$ python -q
>>> import numpy as np
>>> import numpy.linalg as la
>>> np.set_printoptions(precision=2, suppress=True, linewidth=200, sign=" ")
>>> tidy = lambda a: np.round(a, 2) + 0
>>> M = np.array([[0.0, -2.0, 0.0, 0.0],
...     [1.0, 2.0, 0.0, 0.0],
...     [0.0, 0.0, 0.0, 2.0],
...     [0.0, 0.0, 1.0, 2.0]])
>>> M
array([[ 0., -2.,  0.,  0.],
       [ 1.,  2.,  0.,  0.],
       [ 0.,  0.,  0.,  2.],
       [ 0.,  0.,  1.,  2.]])
>>> tidy(np.sort(la.eigvals(M).real))
array([-0.73,  1.  ,  1.  ,  2.73])
>>> (la.matrix_power((M != 0) + (M.T != 0) + np.eye(4), 4) > 0).astype(int)
array([[ 1,  1,  0,  0],
       [ 1,  1,  0,  0],
       [ 0,  0,  1,  1],
       [ 0,  0,  1,  1]])
>>> M @ M
array([[-2., -4.,  0.,  0.],
       [ 2.,  2.,  0.,  0.],
       [ 0.,  0.,  2.,  4.],
       [ 0.,  0.,  2.,  6.]])
>>> (M - M.T) / 2
array([[ 0. , -1.5,  0. ,  0. ],
       [ 1.5,  0. ,  0. ,  0. ],
       [ 0. ,  0. ,  0. ,  0.5],
       [ 0. ,  0. , -0.5,  0. ]])
>>> tidy(la.det(M))
np.float64(-4.0)
>>> tidy(la.matrix_power(M, 4))
array([[-4.,  0.,  0.,  0.],
       [ 0., -4.,  0.,  0.],
       [ 0.,  0., 12., 32.],
       [ 0.,  0., 16., 44.]])
>>> (M + M.T) / 2
array([[ 0. , -0.5,  0. ,  0. ],
       [-0.5,  2. ,  0. ,  0. ],
       [ 0. ,  0. ,  0. ,  1.5],
       [ 0. ,  0. ,  1.5,  2. ]])
>>> np.allclose(M, M.T)
False
>>> u = np.array([-2, 0])
>>> np.array([np.convolve(row, u, "same") for row in M])
array([[ 0.,  4.,  0.,  0.],
       [-2., -4.,  0.,  0.],
       [ 0.,  0.,  0., -4.],
       [ 0.,  0., -2., -4.]])
>>> np.convolve(M[2], u)
array([ 0.,  0.,  0., -4.,  0.])
>>> np.cross(M[2, :3], M[1, :3])
array([ 0.,  0.,  0.])
>>> rng = np.random.default_rng(380)
>>> J = np.eye(5, dtype=int)[rng.permutation(5)] * np.array([1, 2, 1, 1, -2])
>>> J
array([[ 0,  0,  0,  1,  0],
       [ 1,  0,  0,  0,  0],
       [ 0,  0,  0,  0, -2],
       [ 0,  2,  0,  0,  0],
       [ 0,  0,  1,  0,  0]])
>>> O, R = la.qr(J)
>>> O.shape, R.shape
((5, 5), (5, 5))
>>> O.T @ O
array([[ 1.,  0.,  0.,  0.,  0.],
       [ 0.,  1.,  0.,  0.,  0.],
       [ 0.,  0.,  1.,  0.,  0.],
       [ 0.,  0.,  0.,  1.,  0.],
       [ 0.,  0.,  0.,  0.,  1.]])
>>> abs(R[0, 0]), tidy(la.norm(J[:, 0]))
(np.float64(1.0), np.float64(1.0))
>>> Y = J / la.norm(J, axis=1, keepdims=True)
>>> C2 = Y @ Y.T
>>> (np.abs(C2) > 0.9).astype(int)
array([[ 1,  0,  0,  0,  0],
       [ 0,  1,  0,  0,  0],
       [ 0,  0,  1,  0,  0],
       [ 0,  0,  0,  1,  0],
       [ 0,  0,  0,  0,  1]])
>>> np.degrees(np.arccos(np.clip(C2[1, 0], -1, 1)))
np.float64(90.0)
>>> z = rng.permutation(5)
>>> z
array([ 1,  3,  4,  2,  0])
>>> Y = J[z][:, z]
>>> tidy(la.det(Y)), tidy(la.det(J[z]))
(np.float64(4.0), np.float64(4.0))
>>> np.allclose(Y, J)
False
>>> Y
array([[ 0,  0,  0,  0,  1],
       [ 2,  0,  0,  0,  0],
       [ 0,  0,  0,  1,  0],
       [ 0,  0, -2,  0,  0],
       [ 0,  1,  0,  0,  0]])
>>> tidy(np.sort(np.abs(la.eigvals(Y))))
array([ 1.26,  1.26,  1.26,  1.41,  1.41])
>>> x0 = np.array([3, 4, 0, 3, 4])
>>> rhs = Y @ x0
>>> rhs
array([ 4,  6,  3,  0,  4])
>>> tidy(la.solve(Y.T, Y[4]))
array([ 0.,  0.,  0.,  0.,  1.])
>>> tidy(la.solve(Y, -3 * rhs))
array([ -9., -12.,   0.,  -9., -12.])
>>> tidy(la.det(J[::-1]))
np.float64(4.0)
>>> tidy(la.det(J.T))
np.float64(4.0)
>>> np.einsum("ij,ji->", J, J)
np.int64(-4)
>>> tidy(np.poly(J))
array([ 1.,  0.,  2., -2.,  0., -4.])
>>> np.kron(np.eye(2, dtype=int), J)
array([[ 0,  0,  0,  1,  0,  0,  0,  0,  0,  0],
       [ 1,  0,  0,  0,  0,  0,  0,  0,  0,  0],
       [ 0,  0,  0,  0, -2,  0,  0,  0,  0,  0],
       [ 0,  2,  0,  0,  0,  0,  0,  0,  0,  0],
       [ 0,  0,  1,  0,  0,  0,  0,  0,  0,  0],
       [ 0,  0,  0,  0,  0,  0,  0,  0,  1,  0],
       [ 0,  0,  0,  0,  0,  1,  0,  0,  0,  0],
       [ 0,  0,  0,  0,  0,  0,  0,  0,  0, -2],
       [ 0,  0,  0,  0,  0,  0,  2,  0,  0,  0],
       [ 0,  0,  0,  0,  0,  0,  0,  1,  0,  0]])
>>> arr = np.loadtxt("dump.csv", delimiter=",")
>>> arr
array([[ 1.75,  1.28,  8.64,  0.19],
       [ 3.15, -0.9 ,  8.46, -0.14],
       [ 4.71,  0.36,  7.81,  0.55],
       [ 4.1 , -0.88,  8.91,  1.92],
       [ 4.27, -0.22,  8.67,  0.66],
       [ 1.52, -0.03,  7.72,  0.3 ],
       [ 3.56,  0.72,  7.76, -1.75],
       [ 3.02,  0.19,  6.9 ,  0.47],
       [ 2.56,  0.26, 10.55,  1.17],
       [ 4.53, -0.49,  8.92,  1.19],
       [ 3.35,  0.05,  8.55, -2.11],
       [ 2.83,  0.23,  8.89, -1.32],
       [ 3.03,  1.79,  9.  ,  0.38],
       [ 3.16, -0.22,  7.08, -0.02],
       [ 3.34, -1.69,  8.58,  0.6 ],
       [ 4.44,  0.32,  9.09,  2.37],
       [ 3.52, -3.1 ,  7.8 , -0.59],
       [ 0.5 ,  1.39,  8.38, -1.68],
       [ 2.3 , -1.16,  9.8 ,  0.15],
       [ 2.12,  0.04,  7.98,  0.95],
       [ 3.24,  1.44,  7.46, -1.66],
       [ 3.63,  0.37, 10.95, -1.06],
       [ 1.77, -0.5 , 10.84, -1.14]])
>>> d = la.norm(arr[:, None] - arr[None], axis=-1)
>>> np.flatnonzero(d[9] < d.mean() / 2)
array([ 3,  4,  9])
>>> tidy(d[:5, :5])
array([[ 0.  ,  2.62,  3.23,  3.64,  2.97],
       [ 2.62,  0.  ,  2.22,  2.31,  1.55],
       [ 3.23,  2.22,  0.  ,  2.24,  1.13],
       [ 3.64,  2.31,  2.24,  0.  ,  1.45],
       [ 2.97,  1.55,  1.13,  1.45,  0.  ]])
>>> la.matrix_rank(d ** 2)
np.int64(6)
>>> d.shape
(23, 23)
>>> np.unravel_index(d.round(6).argmax(), d.shape)
(np.int64(15), np.int64(17))
>>> Xs = arr - arr.mean(axis=0)
>>> vecs = la.svd(Xs)[2][:1]
>>> Y = Xs - Xs @ vecs.T @ vecs
>>> tidy((Xs @ vecs.T).std(axis=0))
array([ 1.36])
>>> tidy(np.cov(Xs @ vecs.T, rowvar=False))
np.float64(1.95)
>>> tidy(np.diag(vecs.T @ vecs))
array([ 0.28,  0.18,  0.  ,  0.53])
>>> tidy(Y.std(axis=0))
array([ 0.73,  0.88,  1.07,  0.64])
>>> arr.reshape(2, -1)
array([[ 1.75,  1.28,  8.64,  0.19,  3.15, -0.9 ,  8.46, -0.14,  4.71,  0.36,  7.81,  0.55,  4.1 , -0.88,  8.91,  1.92,  4.27, -0.22,  8.67,  0.66,  1.52, -0.03,  7.72,  0.3 ,  3.56,  0.72,  7.76,
        -1.75,  3.02,  0.19,  6.9 ,  0.47,  2.56,  0.26, 10.55,  1.17,  4.53, -0.49,  8.92,  1.19,  3.35,  0.05,  8.55, -2.11,  2.83,  0.23],
       [ 8.89, -1.32,  3.03,  1.79,  9.  ,  0.38,  3.16, -0.22,  7.08, -0.02,  3.34, -1.69,  8.58,  0.6 ,  4.44,  0.32,  9.09,  2.37,  3.52, -3.1 ,  7.8 , -0.59,  0.5 ,  1.39,  8.38, -1.68,  2.3 ,
        -1.16,  9.8 ,  0.15,  2.12,  0.04,  7.98,  0.95,  3.24,  1.44,  7.46, -1.66,  3.63,  0.37, 10.95, -1.06,  1.77, -0.5 , 10.84, -1.14]])
>>> T = arr.reshape(23, 2, -1)
>>> T.shape
(23, 2, 2)
>>> np.einsum("ihd,jhd->hij", T, T).shape
(2, 23, 23)
>>> np.swapaxes(T, 1, 2)[7]
array([[ 3.02,  6.9 ],
       [ 0.19,  0.47]])
>>> T.transpose(1, 0, 2)
array([[[ 1.75,  1.28],
        [ 3.15, -0.9 ],
        [ 4.71,  0.36],
        [ 4.1 , -0.88],
        [ 4.27, -0.22],
        [ 1.52, -0.03],
        [ 3.56,  0.72],
        [ 3.02,  0.19],
        [ 2.56,  0.26],
        [ 4.53, -0.49],
        [ 3.35,  0.05],
        [ 2.83,  0.23],
        [ 3.03,  1.79],
        [ 3.16, -0.22],
        [ 3.34, -1.69],
        [ 4.44,  0.32],
        [ 3.52, -3.1 ],
        [ 0.5 ,  1.39],
        [ 2.3 , -1.16],
        [ 2.12,  0.04],
        [ 3.24,  1.44],
        [ 3.63,  0.37],
        [ 1.77, -0.5 ]],

       [[ 8.64,  0.19],
        [ 8.46, -0.14],
        [ 7.81,  0.55],
        [ 8.91,  1.92],
        [ 8.67,  0.66],
        [ 7.72,  0.3 ],
        [ 7.76, -1.75],
        [ 6.9 ,  0.47],
        [10.55,  1.17],
        [ 8.92,  1.19],
        [ 8.55, -2.11],
        [ 8.89, -1.32],
        [ 9.  ,  0.38],
        [ 7.08, -0.02],
        [ 8.58,  0.6 ],
        [ 9.09,  2.37],
        [ 7.8 , -0.59],
        [ 8.38, -1.68],
        [ 9.8 ,  0.15],
        [ 7.98,  0.95],
        [ 7.46, -1.66],
        [10.95, -1.06],
        [10.84, -1.14]]])
>>> W0 = np.load("x.npy")
>>> W0
array([[ 1, -2,  4, -8],
       [ 1, -1,  1, -1],
       [ 1,  0,  0,  0],
       [ 1,  1,  1,  1],
       [ 1,  2,  4,  8]])
>>> hat = W0 @ la.solve(W0.T @ W0, W0.T)
>>> tidy(hat)
array([[ 0.99,  0.06, -0.09,  0.06, -0.01],
       [ 0.06,  0.77,  0.34, -0.23,  0.06],
       [-0.09,  0.34,  0.49,  0.34, -0.09],
       [ 0.06, -0.23,  0.34,  0.77,  0.06],
       [-0.01,  0.06, -0.09,  0.06,  0.99]])
>>> tidy(la.eigvalsh(hat))
array([ 0.,  1.,  1.,  1.,  1.])
>>> tidy((np.eye(5) - hat) @ W0)
array([[ 0.,  0.,  0.,  0.],
       [ 0.,  0.,  0.,  0.],
       [ 0.,  0.,  0.,  0.],
       [ 0.,  0.,  0.,  0.],
       [ 0.,  0.,  0.,  0.]])
>>> la.matrix_rank(np.eye(5) - hat)
np.int64(1)
>>> tidy(np.diag(hat))
array([ 0.99,  0.77,  0.49,  0.77,  0.99])
>>> tidy(hat @ W0[:, 2])
array([ 4.,  1.,  0.,  1.,  4.])
